$ python3 -q
>>> import numpy as np
>>> np.set_printoptions(precision=2, suppress=True, linewidth=120, floatmode="fixed")
>>> J = np.load("m.npy")
>>> J
array([[11,  0,  2,  2,  2,  1,  1,  2,  3,  2,  2,  3],
       [ 2, 12,  1,  2,  0,  2,  2,  0,  0,  1,  2,  3],
       [ 0,  3, 21,  2,  1,  1,  2,  3,  2,  1,  2,  1],
       [ 3,  1,  1, 20,  3,  2,  0,  1,  0,  3,  0,  3],
       [ 1,  3,  2,  0, 21,  3,  1,  0,  2,  1,  0,  0],
       [ 0,  2,  3,  0,  0, 13,  2,  0,  1,  1,  2,  2],
       [ 1,  0,  2,  1,  2,  1,  0,  0,  0,  3,  0,  3],
       [ 2,  2,  3,  2,  2,  3,  1, 20,  0,  2,  0,  0],
       [ 1,  0,  3,  2,  1,  0,  3,  3, 23,  3,  2,  0],
       [ 2,  3,  2,  2,  1,  0,  0,  2,  2,  0,  0,  0],
       [ 1,  0,  3,  1,  3,  2,  3,  0,  0,  2,  3,  0],
       [ 1,  1,  2,  0,  2,  0,  3,  2,  2,  1,  0,  3]])
>>> M2 = J ** -1
Traceback (most recent call last):
  File "<python-input-4>", line 1, in <module>
    M2 = J ** -1
         ~~^^~~~
ValueError: Integers to negative integer powers are not allowed.
>>> M2 = np.linalg.inv(J)
>>> np.round(np.linalg.inv(M2), 2) + 0
array([[11.00,  0.00,  2.00,  2.00,  2.00,  1.00,  1.00,  2.00,  3.00,  2.00,  2.00,  3.00],
       [ 2.00, 12.00,  1.00,  2.00,  0.00,  2.00,  2.00,  0.00,  0.00,  1.00,  2.00,  3.00],
       [ 0.00,  3.00, 21.00,  2.00,  1.00,  1.00,  2.00,  3.00,  2.00,  1.00,  2.00,  1.00],
       [ 3.00,  1.00,  1.00, 20.00,  3.00,  2.00,  0.00,  1.00,  0.00,  3.00,  0.00,  3.00],
       [ 1.00,  3.00,  2.00,  0.00, 21.00,  3.00,  1.00,  0.00,  2.00,  1.00,  0.00,  0.00],
       [ 0.00,  2.00,  3.00,  0.00,  0.00, 13.00,  2.00,  0.00,  1.00,  1.00,  2.00,  2.00],
       [ 1.00,  0.00,  2.00,  1.00,  2.00,  1.00,  0.00,  0.00,  0.00,  3.00,  0.00,  3.00],
       [ 2.00,  2.00,  3.00,  2.00,  2.00,  3.00,  1.00, 20.00,  0.00,  2.00,  0.00,  0.00],
       [ 1.00,  0.00,  3.00,  2.00,  1.00,  0.00,  3.00,  3.00, 23.00,  3.00,  2.00,  0.00],
       [ 2.00,  3.00,  2.00,  2.00,  1.00,  0.00,  0.00,  2.00,  2.00,  0.00,  0.00,  0.00],
       [ 1.00,  0.00,  3.00,  1.00,  3.00,  2.00,  3.00,  0.00,  0.00,  2.00,  3.00,  0.00],
       [ 1.00,  1.00,  2.00,  0.00,  2.00,  0.00,  3.00,  2.00,  2.00,  1.00,  0.00,  3.00]])
>>> np.allclose(M2, J.T)
False
>>> np.round(J @ M2, 2) + 0
array([[1.00, 0.00, 0.00, 0.00, 0.00, 0.00, 0.00, 0.00, 0.00, 0.00, 0.00, 0.00],
       [0.00, 1.00, 0.00, 0.00, 0.00, 0.00, 0.00, 0.00, 0.00, 0.00, 0.00, 0.00],
       [0.00, 0.00, 1.00, 0.00, 0.00, 0.00, 0.00, 0.00, 0.00, 0.00, 0.00, 0.00],
       [0.00, 0.00, 0.00, 1.00, 0.00, 0.00, 0.00, 0.00, 0.00, 0.00, 0.00, 0.00],
       [0.00, 0.00, 0.00, 0.00, 1.00, 0.00, 0.00, 0.00, 0.00, 0.00, 0.00, 0.00],
       [0.00, 0.00, 0.00, 0.00, 0.00, 1.00, 0.00, 0.00, 0.00, 0.00, 0.00, 0.00],
       [0.00, 0.00, 0.00, 0.00, 0.00, 0.00, 1.00, 0.00, 0.00, 0.00, 0.00, 0.00],
       [0.00, 0.00, 0.00, 0.00, 0.00, 0.00, 0.00, 1.00, 0.00, 0.00, 0.00, 0.00],
       [0.00, 0.00, 0.00, 0.00, 0.00, 0.00, 0.00, 0.00, 1.00, 0.00, 0.00, 0.00],
       [0.00, 0.00, 0.00, 0.00, 0.00, 0.00, 0.00, 0.00, 0.00, 1.00, 0.00, 0.00],
       [0.00, 0.00, 0.00, 0.00, 0.00, 0.00, 0.00, 0.00, 0.00, 0.00, 1.00, 0.00],
       [0.00, 0.00, 0.00, 0.00, 0.00, 0.00, 0.00, 0.00, 0.00, 0.00, 0.00, 1.00]])
>>> (np.abs(M2) > 1e-9).astype(int)
array([[1, 1, 1, 1, 1, 1, 1, 1, 1, 1, 1, 1],
       [1, 1, 1, 1, 1, 1, 1, 1, 1, 1, 1, 1],
       [1, 1, 1, 1, 1, 1, 1, 1, 1, 1, 1, 1],
       [1, 1, 1, 1, 1, 1, 1, 1, 1, 1, 1, 1],
       [1, 1, 1, 1, 1, 1, 1, 1, 1, 1, 1, 1],
       [1, 1, 1, 1, 1, 1, 1, 1, 1, 1, 1, 1],
       [1, 1, 1, 1, 1, 1, 1, 1, 1, 1, 1, 1],
       [1, 1, 1, 1, 1, 1, 1, 1, 1, 1, 1, 1],
       [1, 1, 1, 1, 1, 1, 1, 1, 1, 1, 1, 1],
       [1, 1, 1, 1, 1, 1, 1, 1, 1, 1, 1, 1],
       [1, 1, 1, 1, 1, 1, 1, 1, 1, 1, 1, 1],
       [1, 1, 1, 1, 1, 1, 1, 1, 1, 1, 1, 1]])
